$ python -q
>>> import numpy as np
>>> np.set_printoptions(precision=1, suppress=True, linewidth=120, sign=" ")
>>> W0 = np.tanh(np.array([[-1.2, 0.5],
...     [0.5, -0.6],
...     [0.2, -0.1],
...     [0.1, 1.1],
...     [-0.4, -0.4],
...     [0.8, 0.2],
...     [0.9, 0.6],
...     [0.7, 0.8],
...     [-0.9, 0.2],
...     [-1.5, 0.6],
...     [0.9, 0.9],
...     [-2.1, 0.2],
...     [-1.1, 0.0],
...     [-0.7, -0.9],
...     [0.8, 1.4],
...     [2.0, -1.2]]) @ np.array([[-0.9, 0.3, -1.2], [1.2, 0.0, 0.9]]))
>>> W0.round(1) + 0
array([[ 0.9, -0.3,  1. ],
       [-0.8,  0.1, -0.8],
       [-0.3,  0.1, -0.3],
       [ 0.8,  0. ,  0.7],
       [-0.1, -0.1,  0.1],
       [-0.4,  0.2, -0.7],
       [-0.1,  0.3, -0.5],
       [ 0.3,  0.2, -0.1],
       [ 0.8, -0.3,  0.9],
       [ 1. , -0.4,  1. ],
       [ 0.3,  0.3, -0.3],
       [ 1. , -0.6,  1. ],
       [ 0.8, -0.3,  0.9],
       [-0.4, -0.2,  0. ],
       [ 0.7,  0.2,  0.3],
       [-1. ,  0.5, -1. ]])
>>> x0 = np.array([1, 2, 5])
>>> y = W0 @ x0
>>> np.linalg.lstsq(W0, y)[0]
array([ 1.,  2.,  5.])
>>> try:
...     np.linalg.solve(W0, y)
... except np.linalg.LinAlgError as e:
...     print("failed:", e)
... 
failed: Last 2 dimensions of the array must be square
>>> rng = np.random.default_rng(406)
>>> y = y + 0.1 * rng.normal(size=16)
>>> y
array([ 5.2, -4.7, -1.8,  4.3,  0.1, -3.1, -1.9,  0.2,  4.5,  5.1, -0.4,  4.7,  4.5, -0.8,  2.8, -4.8])
>>> b, *_ = np.linalg.lstsq(W0, y)
>>> b
array([ 1.1,  2.1,  4.9])
>>> np.round(np.linalg.norm(y - W0 @ b), 1)
np.float64(0.4)
>>> W0.sum(axis=0)
array([ 3.4, -0.3,  2.1])
>>> np.round(np.abs(W0).max(), 1)
np.float64(1.0)
>>> np.linalg.matrix_rank(W0)
np.int64(3)
>>> W0.shape
(16, 3)
>>> np.unravel_index(np.abs(W0).argmax(), W0.shape)
(np.int64(15), np.int64(2))
>>> np.count_nonzero(W0)
np.int64(48)
>>> np.round(W0 - W0[0], 1) + 0
array([[ 0. ,  0. ,  0. ],
       [-1.8,  0.5, -1.8],
       [-1.2,  0.4, -1.3],
       [-0.1,  0.4, -0.3],
       [-1.1,  0.2, -0.8],
       [-1.4,  0.6, -1.6],
       [-1. ,  0.6, -1.4],
       [-0.6,  0.6, -1.1],
       [-0.2,  0.1, -0.1],
       [ 0. , -0.1,  0. ],
       [-0.7,  0.6, -1.2],
       [ 0. , -0.2,  0. ],
       [-0.2,  0. , -0.1],
       [-1.4,  0.1, -0.9],
       [-0.2,  0.6, -0.7],
       [-1.9,  0.9, -2. ]])
>>> W0.sum(axis=1)
array([ 1.5, -1.5, -0.5,  1.6, -0.1, -0.9, -0.3,  0.4,  1.4,  1.5,  0.3,  1.4,  1.3, -0.6,  1.3, -1.5])
>>> np.round(np.diff(W0, axis=0), 1) + 0
array([[-1.8,  0.5, -1.8],
       [ 0.5, -0.1,  0.5],
       [ 1.1,  0. ,  1. ],
       [-1. , -0.1, -0.6],
       [-0.3,  0.4, -0.8],
       [ 0.4,  0. ,  0.2],
       [ 0.4, -0.1,  0.4],
       [ 0.5, -0.5,  1. ],
       [ 0.2, -0.2,  0.1],
       [-0.7,  0.7, -1.2],
       [ 0.7, -0.8,  1.3],
       [-0.2,  0.2, -0.1],
       [-1.2,  0.1, -0.8],
       [ 1.2,  0.4,  0.3],
       [-1.7,  0.3, -1.3]])
>>> np.linalg.svd(W0, compute_uv=False)
array([ 3.9,  1. ,  0.3])
